$ ipython --no-banner

In [1]: import numpy as np

In [2]: np.set_printoptions(suppress=True, linewidth=100)

In [3]: data = np.array([[0, 2, 1, -2, -1],
   ...:     [0, 0, 0, 2, 1],
   ...:     [0, 0, 0, -1, 0],
   ...:     [0, 0, 0, 0, 1],
   ...:     [0, 0, 0, 0, 0]])

In [4]: np.linalg.lstsq(data[:-1].T, data[-1])[2]
Out[4]: np.int32(3)

In [5]: np.abs(np.diag(np.linalg.qr(data)[1])) > 1e-9
Out[5]: array([False, False, False, False, False])

In [6]: np.unique(data.round(6), axis=0).shape
Out[6]: (5, 5)

In [7]: np.round(np.trace(np.linalg.pinv(data) @ data), 2)
Out[7]: np.float64(3.0)

In [8]: np.round(data @ np.linalg.pinv(data) @ data, 2) + 0
Out[8]: 
array([[ 0.,  2.,  1., -2., -1.],
       [ 0.,  0.,  0.,  2.,  1.],
       [ 0.,  0.,  0., -1.,  0.],
       [ 0.,  0.,  0.,  0.,  1.],
       [ 0.,  0.,  0.,  0.,  0.]])

In [9]: round(float(np.abs(np.linalg.eigvals(data)).max()), 2)
Out[9]: 0.0

In [10]: round(np.linalg.det(data), 2)
Out[10]: np.float64(0.0)

In [11]: np.trace(data)
Out[11]: np.int64(0)

In [12]: data @ data
Out[12]: 
array([[ 0,  0,  0,  3,  0],
       [ 0,  0,  0,  0,  2],
       [ 0,  0,  0,  0, -1],
       [ 0,  0,  0,  0,  0],
       [ 0,  0,  0,  0,  0]])

In [13]: np.round(np.sort(np.abs(np.linalg.eigvals(data))), 2)
Out[13]: array([0., 0., 0., 0., 0.])

In [14]: J = np.load("layer3.npy")

In [15]: J.round(2)
Out[15]: 
array([[-0.47, -1.09, -0.59, -1.09, -0.22,  0.37],
       [-1.09, -0.96, -0.24, -1.13,  0.13, -0.09],
       [-0.59, -0.24, -0.91, -1.35,  0.47, -0.5 ],
       [-1.09, -1.13, -1.35,  1.65, -0.55, -0.19],
       [-0.22,  0.13,  0.47, -0.55,  1.34,  0.95],
       [ 0.37, -0.09, -0.5 , -0.19,  0.95,  1.36]])

In [16]: np.round(np.linalg.eigvalsh(J).min(), 2)
Out[16]: np.float64(-3.0)

In [17]: [round(float(np.linalg.det(J[:i, :i])), 2) + 0 for i in range(1, 7)]
Out[17]: [-0.47, -0.74, 0.73, 2.86, 3.03, 0.0]
